% ipython --no-banner

In [1]: import numpy as np

In [2]: np.set_printoptions(precision=1, suppress=True, linewidth=140, floatmode="fixed")

In [3]: M = np.load("sample0.npy")

In [4]: M
Out[4]: 
array([[-18, -12,   0,  10,  -8,  12,  -4, -10],
       [ 18,  12,   0, -10,   8, -12,   4,  10],
       [ -9,  -6,   0,   5,  -4,   6,  -2,  -5],
       [  9,   6,   0,  -5,   4,  -6,   2,   5],
       [  9,   6,   0,  -5,   4,  -6,   2,   5],
       [-27, -18,   0,  15, -12,  18,  -6, -15],
       [-18, -12,   0,  10,  -8,  12,  -4, -10],
       [ 27,  18,   0, -15,  12, -18,   6,  15],
       [  9,   6,   0,  -5,   4,  -6,   2,   5]])

In [5]: rank = np.linalg.matrix_rank(M)

In [6]: rank
Out[6]: np.int64(1)

In [7]: null = np.linalg.svd(M)[2][rank:].T

In [8]: [int(np.linalg.matrix_rank(M[:i])) for i in range(1, len(M) + 1)]
Out[8]: [1, 1, 1, 1, 1, 1, 1, 1, 1]

In [9]: F = np.load("run16.npy")

In [10]: print(F)
[[3.0 1.0 1.0 1.0]
 [1.0 3.0 1.0 1.0]
 [1.0 1.0 3.0 1.0]
 [1.0 1.0 1.0 3.0]]

In [11]: rng = np.random.default_rng(8)

In [12]: M2 = F + rng.integers(-2, 3, (4, 1)) @ rng.integers(-2, 3, (1, 4))

In [13]: M2
Out[13]: 
array([[ 1.0,  0.0,  2.0,  2.0],
       [ 3.0,  4.0,  0.0,  0.0],
       [ 3.0,  2.0,  2.0,  0.0],
       [-3.0, -1.0,  3.0,  5.0]])

In [14]: np.linalg.matrix_rank(M2 - F, tol=1e-8)
Out[14]: np.int64(1)

In [15]: M2 - F
Out[15]: 
array([[-2.0, -1.0,  1.0,  1.0],
       [ 2.0,  1.0, -1.0, -1.0],
       [ 2.0,  1.0, -1.0, -1.0],
       [-4.0, -2.0,  2.0,  2.0]])

In [16]: np.abs(M2 - F).sum(axis=1)
Out[16]: array([ 5.0,  5.0,  5.0, 10.0])

In [17]: feats = np.array([[-0.7, -0.9, -0.7, -0.7, -0.7, 0.4, -0.6],
    ...:     [-1.2, -1.3, 1.2, -0.8, 0.3, 1.5, -0.2],
    ...:     [-2.0, 0.5, -1.3, -1.3, 0.3, 0.3, -1.2],
    ...:     [1.3, -0.8, -0.9, 0.0, 0.2, -0.3, 2.5],
    ...:     [-0.1, -0.3, -1.2, 0.0, -0.1, 0.3, 1.0]])

In [18]: feats[3] = feats[2] + 0.3 * rng.normal(size=7)

In [19]: print(feats)
[[-0.7 -0.9 -0.7 -0.7 -0.7  0.4 -0.6]
 [-1.2 -1.3  1.2 -0.8  0.3  1.5 -0.2]
 [-2.0  0.5 -1.3 -1.3  0.3  0.3 -1.2]
 [-2.7  0.4 -1.6 -1.0  0.6  0.7 -1.0]
 [-0.1 -0.3 -1.2  0.0 -0.1  0.3  1.0]]

In [20]: M2 = feats / np.sqrt((feats ** 2).mean(axis=1, keepdims=True))

In [21]: np.linalg.norm(M2, axis=1)
Out[21]: array([2.6, 2.6, 2.6, 2.6, 2.6])

In [22]: np.linalg.matrix_rank(feats - feats.mean(axis=1, keepdims=True))
Out[22]: np.int64(5)
